$ ipython --no-banner

In [1]: import numpy as np

In [2]: from numpy import linalg as LA

In [3]: np.set_printoptions(precision=3, suppress=True, linewidth=200, legacy="1.25")

In [4]: def rnd(a):
   ...:     return np.round(a, 3) + 0
   ...: 

In [5]: A = np.load("block1.npy")

In [6]: A
Out[6]: 
array([[0, 0, 0, 0],
       [0, 0, 0, 1],
       [0, 0, 0, 0],
       [0, 1, 0, 0]])

In [7]: LA.matrix_rank(A, rtol=0.1)
Out[7]: 2

In [8]: np.argsort(-LA.norm(A, axis=0).round(6), kind="stable")[:3]
Out[8]: array([1, 3, 0])

In [9]: np.argwhere(np.triu(A))
Out[9]: array([[1, 3]])

In [10]: np.trace(A @ A @ A) // 6
Out[10]: 0

In [11]: Lm = np.diag(A.sum(axis=1)) - A

In [12]: (LA.eigvalsh(Lm) < 1e-8).sum()
Out[12]: 3

In [13]: blk = np.stack([A, 3 * A, A[::-1]])

In [14]: blk.shape
Out[14]: (3, 4, 4)

In [15]: blk.sum(axis=0)
Out[15]: 
array([[0, 1, 0, 0],
       [0, 0, 0, 4],
       [0, 0, 0, 1],
       [0, 4, 0, 0]])

In [16]: print(LA.matrix_rank(blk.reshape(3, -1)))
2

In [17]: r = LA.matrix_rank(A)

In [18]: r
Out[18]: 2

In [19]: ns = LA.svd(A)[2][r:].T

In [20]: [int(LA.matrix_rank(A[:, :j + 1])) for j in range(4)]
Out[20]: [0, 1, 1, 2]

In [21]: LA.matrix_rank(A.T @ A), LA.matrix_rank(A @ A.T)
Out[21]: (2, 2)

In [22]: (A != 0).astype(int)
Out[22]: 
array([[0, 0, 0, 0],
       [0, 0, 0, 1],
       [0, 0, 0, 0],
       [0, 1, 0, 0]])

In [23]: np.flatnonzero(LA.matrix_power((A != 0) + (A.T != 0) + np.eye(4), 4)[3])
Out[23]: array([1, 3])

In [24]: print(rnd(np.sort(LA.eigvals(A).real)))
[-1.  0.  0.  1.]

In [25]: rnd(LA.det(A))
Out[25]: 0.0

In [26]: rng = np.random.default_rng(5385)

In [27]: K = rng.normal(size=(20, 3))

In [28]: K = 5 * K / LA.norm(K, axis=1, keepdims=True)

In [29]: rnd(K)
Out[29]: 
array([[-2.096, -3.542, -2.839],
       [ 0.812, -1.56 , -4.68 ],
       [ 1.199,  4.453,  1.933],
       [-0.194, -1.797,  4.662],
       [-2.499, -1.202,  4.16 ],
       [-2.453, -2.531, -3.547],
       [ 1.383, -0.317,  4.795],
       [ 2.027, -1.377, -4.358],
       [ 1.319, -3.153, -3.65 ],
       [-1.548,  0.771, -4.691],
       [ 3.13 , -1.097,  3.741],
       [ 4.377,  2.405,  0.246],
       [ 3.889, -2.276,  2.167],
       [ 2.445, -0.799,  4.288],
       [ 0.54 ,  4.638, -1.789],
       [-3.308,  2.203, -3.035],
       [-3.674,  3.391,  0.035],
       [-3.079, -3.347,  2.079],
       [ 0.521, -4.743, -1.493],
       [-4.692, -1.231,  1.211]])

In [30]: hat = K @ LA.solve(K.T @ K, K.T)

In [31]: rnd(LA.eigvalsh(hat))
Out[31]: array([0., 0., 0., 0., 0., 0., 0., 0., 0., 0., 0., 0., 0., 0., 0., 0., 0., 1., 1., 1.])

In [32]: np.trace(hat)
Out[32]: 3.0

In [33]: LA.matrix_rank(np.eye(20) - hat)
Out[33]: 17

In [34]: q, V = LA.qr(K[:, :2])[0], LA.qr(K[:, 2:])[0]

In [35]: s = LA.svd(q.T @ V, compute_uv=False)

In [36]: print(rnd(LA.norm(q @ q.T - V @ V.T, 2)))
1.0

In [37]: rnd(s)
Out[37]: array([0.175])

In [38]: cen = K - K.mean(axis=0)

In [39]: Uu, s, Vh = LA.svd(cen, full_matrices=False)

In [40]: print(rnd(s))
[15.167 11.751 11.202]

In [41]: print(rnd(cen.mean(axis=0)))
[0. 0. 0.]

In [42]: rnd((s ** 2).sum() ** 2 / (s ** 4).sum())
Out[42]: 2.777

In [43]: np.abs(Uu[:, 0]).argmax()
Out[43]: 6

In [44]: np.searchsorted(np.cumsum(s ** 2) / (s ** 2).sum(), 0.9) + 1
Out[44]: 3

In [45]: J = np.load("sample3.npy")

In [46]: J
Out[46]: 
array([[-19,   3,   2,   3],
       [  1,  21,   3,   1],
       [  1,   1,  12,   2],
       [  0,   0,   0,  -7]])

In [47]: vec = np.array([-4, -2, 4, -3])

In [48]: y = J @ vec

In [49]: y
Out[49]: array([ 69, -37,  36,  21])

In [50]: rnd(LA.solve(J.T, J[0]))
Out[50]: array([1., 0., 0., 0.])

In [51]: print(rnd(LA.solve(J, y)))
[-4. -2.  4. -3.]

In [52]: rnd(LA.solve(J, J[:, 3]))
Out[52]: array([0., 0., 0., 1.])

In [53]: (J + J.T) / 2
Out[53]: 
array([[-19. ,   2. ,   1.5,   1.5],
       [  2. ,  21. ,   2. ,   0.5],
       [  1.5,   2. ,  12. ,   1. ],
       [  1.5,   0.5,   1. ,  -7. ]])

In [54]: np.allclose(J, J.T)
Out[54]: False

In [55]: np.trace(J)
Out[55]: 7

In [56]: rnd(LA.det(J))
Out[56]: 33586.0

In [57]: LA.determinant(J)
AttributeError: module 'numpy.linalg' has no attribute 'determinant'


In [58]: print(rnd(np.abs(LA.eigvals(J)).max()))
21.424

In [59]: F = np.load("dump.npy")

In [60]: F
Out[60]: 
array([[ 1,  0,  0],
       [ 1,  1,  0],
       [-3,  1,  1]])

In [61]: B = F ** -1
ValueError: Integers to negative integer powers are not allowed.


In [62]: B = LA.inv(F)

In [63]: rnd(LA.cond(F))
Out[63]: 15.806

In [64]: F @ B
Out[64]: 
array([[1., 0., 0.],
       [0., 1., 0.],
       [0., 0., 1.]])

In [65]: vec = np.array([-5, 0, -4])

In [66]: y = F @ vec

In [67]: print(y)
[-5 -5 11]

In [68]: rnd(LA.solve(F, y + F[:, 2]))
Out[68]: array([-5.,  0., -3.])

In [69]: rnd(LA.solve(F, F[:, 1]))
Out[69]: array([0., 1., 0.])

In [70]: m1 = np.load("a.npy")

In [71]: print(m1)
[[ 0 -1 -1  1 -2]
 [ 0  1  0 -1  0]
 [ 0  0 -1 -2  1]
 [ 0  0  0  2 -1]
 [ 0  0  0  0  0]]

In [72]: # triangular, det is the product of the diagonal

In [73]: LA.matrix_rank(m1 - m1[0, 0] * np.eye(5))
Out[73]: 4

In [74]: m1 @ m1
Out[74]: 
array([[ 0, -1,  1,  5, -2],
       [ 0,  1,  0, -3,  1],
       [ 0,  0,  1, -2,  1],
       [ 0,  0,  0,  4, -2],
       [ 0,  0,  0,  0,  0]])

In [75]: rnd(np.sort(LA.eigvals(m1)))
Out[75]: array([-1.,  0.,  0.,  1.,  2.])

In [76]: np.prod(np.diag(m1)), rnd(LA.det(m1))
Out[76]: (0, 0.0)

In [77]: np.unique(m1.round(6), axis=0).shape
Out[77]: (5, 5)

In [78]: np.abs(np.diag(LA.qr(m1)[1])) > 1e-9
Out[78]: array([False,  True,  True,  True, False])

In [79]: hat = np.triu(np.array([[0, 1, -2, -1, 2],
    ...:     [-1, -1, 2, -1, 1],
    ...:     [2, 2, -2, 2, -2],
    ...:     [-1, 1, 0, 0, -2],
    ...:     [-1, -2, -2, -1, -2]]), 1) + np.eye(5)

In [80]: B = hat @ m1 @ LA.inv(hat)

In [81]: np.poly(B)
Out[81]: array([ 1., -2., -1.,  2.,  0.,  0.])

In [82]: rnd(LA.det(B))
Out[82]: 0.0

In [83]: print(np.trace(B), np.trace(m1))
2.0 2

In [84]: B
Out[84]: 
array([[ 0.,  0.,  1.,  0., -1.],
       [ 0.,  1., -4.,  2., -2.],
       [ 0.,  0., -1.,  4.,  5.],
       [ 0.,  0.,  0.,  2.,  3.],
       [ 0.,  0.,  0.,  0.,  0.]])

In [85]: rnd(np.abs(LA.eigvals(B)).max())
Out[85]: 2.0

In [86]: print(np.allclose(B @ B.T, B.T @ B))
False

In [87]: rnd(LA.matrix_power(B, 2))
Out[87]: 
array([[  0.,   0.,  -1.,   4.,   5.],
       [  0.,   1.,   0., -10., -16.],
       [  0.,   0.,   1.,   4.,   7.],
       [  0.,   0.,   0.,   4.,   6.],
       [  0.,   0.,   0.,   0.,   0.]])

In [88]: np.allclose(B, B.T)
Out[88]: False

In [89]: (B + B.T) / 2
Out[89]: 
array([[ 0. ,  0. ,  0.5,  0. , -0.5],
       [ 0. ,  1. , -2. ,  1. , -1. ],
       [ 0.5, -2. , -1. ,  2. ,  2.5],
       [ 0. ,  1. ,  2. ,  2. ,  1.5],
       [-0.5, -1. ,  2.5,  1.5,  0. ]])

In [90]: rnd(LA.det(B))
Out[90]: 0.0

In [91]: X = np.tril(np.array([[-6, -7, 9, -1, 9],
    ...:     [2, 9, 6, 3, 1],
    ...:     [-8, -7, 5, 0, 5],
    ...:     [-8, 9, -3, -8, 4],
    ...:     [-3, -1, 6, -6, -3]]), -1) + np.eye(5, dtype=int)

In [92]: X
Out[92]: 
array([[ 1,  0,  0,  0,  0],
       [ 2,  1,  0,  0,  0],
       [-8, -7,  1,  0,  0],
       [-8,  9, -3,  1,  0],
       [-3, -1,  6, -6,  1]])

In [93]: w1 = np.array([[-1, -2, -2, -2],
    ...:     [-1, 0, 1, -2],
    ...:     [0, 3, -1, 1],
    ...:     [3, -1, 2, -3],
    ...:     [2, -2, 1, 2]])

In [94]: coef = np.array([1, -1, 0, -1])

In [95]: H = np.maximum(X @ w1 + coef, 0)

In [96]: print((H > 0).astype(int))
[[0 0 0 0]
 [0 0 0 0]
 [1 1 1 1]
 [1 1 1 0]
 [0 1 0 1]]

In [97]: (H > 0).mean(axis=0)
Out[97]: array([0.4, 0.6, 0.4, 0.4])

In [98]: LA.matrix_rank(H)
Out[98]: 3

In [99]: cent = np.array([[2, 0, -1], [3, -2, -1], [3, -3, 1], [1, -1, -1]])

In [100]: print((H @ cent).round(6).argmax(axis=1))
[0 0 0 0 0]

In [101]: w1 @ cent
Out[101]: 
array([[-16,  12,   3],
       [ -1,  -1,   4],
       [  7,  -4,  -5],
       [  6,  -1,   3],
       [  3,  -1,  -1]])

In [102]: [int(LA.matrix_rank(LA.matrix_power(X, p))) for p in range(1, 6)]
Out[102]: [5, 5, 5, 5, 5]

In [103]: LA.matrix_rank(X - X[0, 0] * np.eye(5))
Out[103]: 4

In [104]: rnd(np.sort(LA.eigvals(X)))
Out[104]: array([1., 1., 1., 1., 1.])

In [105]: LA.cond(X) > 100
Out[105]: True

In [106]: rnd(LA.norm(X, 2) / LA.norm(X))
Out[106]: 0.664

In [107]: [round(float(x), 3) for x in LA.svd(X, compute_uv=False)[:3]]
Out[107]: [12.565, 11.894, 7.658]

In [108]: LA.matrix_rank(X, rtol=0.1)
Out[108]: 3

In [109]: print((X + X.T) / 2)
[[ 1.   1.  -4.  -4.  -1.5]
 [ 1.   1.  -3.5  4.5 -0.5]
 [-4.  -3.5  1.  -1.5  3. ]
 [-4.   4.5 -1.5  1.  -3. ]
 [-1.5 -0.5  3.  -3.   1. ]]

In [110]: np.allclose(X @ X.T, X.T @ X)
Out[110]: False

In [111]: (X - X.T) / 2
Out[111]: 
array([[ 0. , -1. ,  4. ,  4. ,  1.5],
       [ 1. ,  0. ,  3.5, -4.5,  0.5],
       [-4. , -3.5,  0. ,  1.5, -3. ],
       [-4. ,  4.5, -1.5,  0. ,  3. ],
       [-1.5, -0.5,  3. , -3. ,  0. ]])

In [112]: X @ X
Out[112]: 
array([[  1,   0,   0,   0,   0],
       [  4,   1,   0,   0,   0],
       [-30, -14,   1,   0,   0],
       [ 26,  39,  -6,   1,   0],
       [ -8, -98,  30, -12,   1]])

In [113]: Uu, s, Vh = LA.svd(X, full_matrices=False)

In [114]: print(rnd(s / s[0]))
[1.    0.947 0.609 0.006 0.001]

In [115]: rnd(Vh @ Vh.T)
Out[115]: 
array([[1., 0., 0., 0., 0.],
       [0., 1., 0., 0., 0.],
       [0., 0., 1., 0., 0.],
       [0., 0., 0., 1., 0.],
       [0., 0., 0., 0., 1.]])

In [116]: rnd(s)
Out[116]: array([12.565, 11.894,  7.658,  0.081,  0.011])

In [117]: feats = np.load("run19.npy")

In [118]: feats
Out[118]: 
array([[0, 1, 0, 0, 0],
       [1, 0, 0, 0, 0],
       [0, 0, 0, 1, 0],
       [0, 0, 1, 0, 0],
       [0, 0, 0, 0, 0]])

In [119]: # rows and columns are dependent

In [120]: r = LA.matrix_rank(feats)

In [121]: r
Out[121]: 4

In [122]: ns = LA.svd(feats)[2][r:].T

In [123]: feats @ ns
Out[123]: 
array([[0.],
       [0.],
       [0.],
       [0.],
       [0.]])

In [124]: ns.shape
Out[124]: (5, 1)

In [125]: ev, V = LA.eigh(feats)

In [126]: rnd(V.T @ V)
Out[126]: 
array([[1., 0., 0., 0., 0.],
       [0., 1., 0., 0., 0.],
       [0., 0., 1., 0., 0.],
       [0., 0., 0., 1., 0.],
       [0., 0., 0., 0., 1.]])

In [127]: np.unique(ev.round(6) + 0, return_counts=True)[1]
Out[127]: array([2, 1, 2])

In [128]: rnd(LA.eigvalsh(feats @ feats))
Out[128]: array([0., 1., 1., 1., 1.])

In [129]: ev
Out[129]: array([-1., -1.,  0.,  1.,  1.])

In [130]: (ev > 1e-8).sum(), (ev < -1e-8).sum()
Out[130]: (2, 2)
